$ python -q
>>> import numpy as np
>>> np.set_printoptions(suppress=True, linewidth=200)
>>> data = np.load("mat.npy")
>>> data.round(2)
array([[0.5 , 0.  , 0.  , 0.  , 0.  , 0.5 ],
       [0.  , 0.33, 0.  , 0.  , 0.33, 0.33],
       [0.2 , 0.2 , 0.4 , 0.2 , 0.  , 0.  ],
       [0.25, 0.  , 0.25, 0.25, 0.25, 0.  ],
       [0.  , 0.  , 0.33, 0.  , 0.33, 0.33],
       [0.5 , 0.  , 0.  , 0.  , 0.  , 0.5 ]])
>>> # row-stochastic, so 1 is an eigenvalue
>>> M2 = np.array([[1, -2], [0, -1], [0, 0], [-1, 0], [0, -1], [0, 0]])
>>> print(np.linalg.matrix_rank(data @ M2))
2
>>> print(np.round(np.einsum("ij,ij->i", data, data), 2))
[0.5  0.33 0.28 0.25 0.33 0.5 ]
>>> np.linalg.matrix_rank(np.vstack([data, M2.T]))
np.int64(6)
>>> np.round(data @ M2, 2)
array([[ 0.5 , -1.  ],
       [ 0.  , -0.67],
       [ 0.  , -0.6 ],
       [ 0.  , -0.75],
       [ 0.  , -0.33],
       [ 0.5 , -1.  ]])
>>> print(np.round(M2.T @ data.T, 2))
[[ 0.5   0.    0.    0.    0.    0.5 ]
 [-1.   -0.67 -0.6  -0.75 -0.33 -1.  ]]
>>> Uu, sigma, Vh = np.linalg.svd(data)
>>> np.argmax(sigma[:-1] / (sigma[1:] + 1e-6)) + 1
np.int64(5)
>>> sigma.round(2) + 0
array([1.14, 0.68, 0.54, 0.31, 0.23, 0.  ])
>>> M2 = Uu[:, :5] @ np.diag(sigma[:5]) @ Vh[:5]
>>> np.linalg.matrix_rank(M2)
np.int64(5)
>>> round(np.linalg.norm(data - M2) / np.linalg.norm(data), 2)
np.float64(0.0)
>>> rng = np.random.default_rng(7016)
>>> labels = rng.permutation(6)
>>> labels
array([5, 2, 3, 0, 1, 4])
>>> M2 = data[labels][:, labels]
>>> np.round(np.diag(M2), 2)
array([0.5 , 0.4 , 0.25, 0.5 , 0.33, 0.33])
>>> np.allclose(M2, data)
False
>>> round(float(np.linalg.det(M2)), 2), round(float(np.linalg.det(data[labels])), 2)
(0.0, 0.0)
>>> rank = np.linalg.matrix_rank(data)
>>> rank
np.int64(5)
>>> null = np.linalg.svd(data)[2][rank:].T
>>> np.allclose(data @ null, 0)
True
>>> print(np.round(null @ null.T, 2))
[[ 0.15  0.05  0.05 -0.3   0.1  -0.15]
 [ 0.05  0.02  0.02 -0.1   0.03 -0.05]
 [ 0.05  0.02  0.02 -0.1   0.03 -0.05]
 [-0.3  -0.1  -0.1   0.6  -0.2   0.3 ]
 [ 0.1   0.03  0.03 -0.2   0.07 -0.1 ]
 [-0.15 -0.05 -0.05  0.3  -0.1   0.15]]
>>> [int(np.linalg.matrix_rank(data[:i])) for i in range(1, len(data) + 1)]
[1, 2, 3, 4, 5, 5]
>>> Uu, sigma, Vh = np.linalg.svd(data)
>>> V = Vh[:(sigma > 1e-8).sum()]
>>> x0 = data[3] + 3 * data[4] + rng.integers(2) * np.eye(6)[2]
>>> x0
array([0.25, 0.  , 2.25, 0.25, 1.25, 1.  ])
>>> np.round(np.linalg.norm(x0 - V.T @ V @ x0), 2)
np.float64(0.13)
>>> np.allclose(V.T @ V @ x0, x0)
False
>>> np.round(np.diag(V.T @ V), 2)
array([0.85, 0.98, 0.98, 0.4 , 0.93, 0.85])
>>> E = np.load("out15.npy")
>>> E
array([[  0.1,  16. ,   1. ,   1.3,  -0.8,  -0.4,  -0.2,   0. ],
       [  1.2,   2. ,   0. ,   0.3,   0.1,  -0.4,  -0.2,  -0.2],
       [  0.1,  10. ,   0. ,  -1. ,  -1.1,  -1. ,  -0.7,   0.3],
       [ -1.4, -14. ,  -0.4,   0.5,   0.1,  -1.3,   0.6,   0.1],
       [  2.1,  18. ,   0.9,  -1. ,   0.2,   0.2,   1.4,  -1.1],
       [  0.5,  10. ,  -0.6,   0.8,   0.3,   0.5,  -0.4,   2. ],
       [  0.5,   0. ,  -0.9,   0.8,   1.1,  -0.1,   0.5,   0.6],
       [  1.1, -22. ,   0.2,   1.8,  -0.1,  -0.3,  -0.1,   0.6],
       [  0.2,   4. ,   1.2,   1.9,  -0.6,  -1.4,   1. ,  -1. ],
       [  0.2, -22. ,   1.2,   0.9,   1.7,  -0.9,   0.7,   0. ],
       [ -0.6, -10. ,   1.8,   0.4,  -0.6,  -1. ,  -0.4,   0. ],
       [  1. ,   6. ,  -0.8,  -1.3,   0. ,   1. ,   1. ,   1.3]])
>>> # column 1 dominates
>>> blk = np.stack([E, -2 * E, E[::-1]])
>>> np.round(blk.sum(axis=0), 2)
array([[  0.9, -10. ,  -1.8,  -2.6,   0.8,   1.4,   1.2,   1.3],
       [ -1.8, -12. ,   1.8,   0.1,  -0.7,  -0.6,  -0.2,   0.2],
       [  0.1, -32. ,   1.2,   1.9,   2.8,   0.1,   1.4,  -0.3],
       [  1.6,  18. ,   1.6,   1.4,  -0.7,  -0.1,   0.4,  -1.1],
       [ -1. , -40. ,  -0.7,   2.8,  -0.3,  -0.5,  -1.5,   1.7],
       [  0. , -10. ,  -0.3,   0. ,   0.8,  -0.6,   0.9,  -1.4],
       [  0. ,  10. ,   0.3,   0. ,  -0.8,   0.6,  -0.9,   1.4],
       [  1. ,  40. ,   0.7,  -2.8,   0.3,   0.5,   1.5,  -1.7],
       [ -1.6, -18. ,  -1.6,  -1.4,   0.7,   0.1,  -0.4,   1.1],
       [ -0.1,  32. ,  -1.2,  -1.9,  -2.8,  -0.1,  -1.4,   0.3],
       [  1.8,  12. ,  -1.8,  -0.1,   0.7,   0.6,   0.2,  -0.2],
       [ -0.9,  10. ,   1.8,   2.6,  -0.8,  -1.4,  -1.2,  -1.3]])
>>> np.linalg.matrix_rank(blk.reshape(3, -1))
np.int64(2)
>>> print(blk.shape)
(3, 12, 8)
>>> print(np.linalg.matrix_rank(blk))
[8 8 8]
>>> print(np.round(np.linalg.norm(blk, axis=(1, 2)), 2))
[46.53 93.07 46.53]
>>> (blk @ E.T).shape
(3, 12, 12)
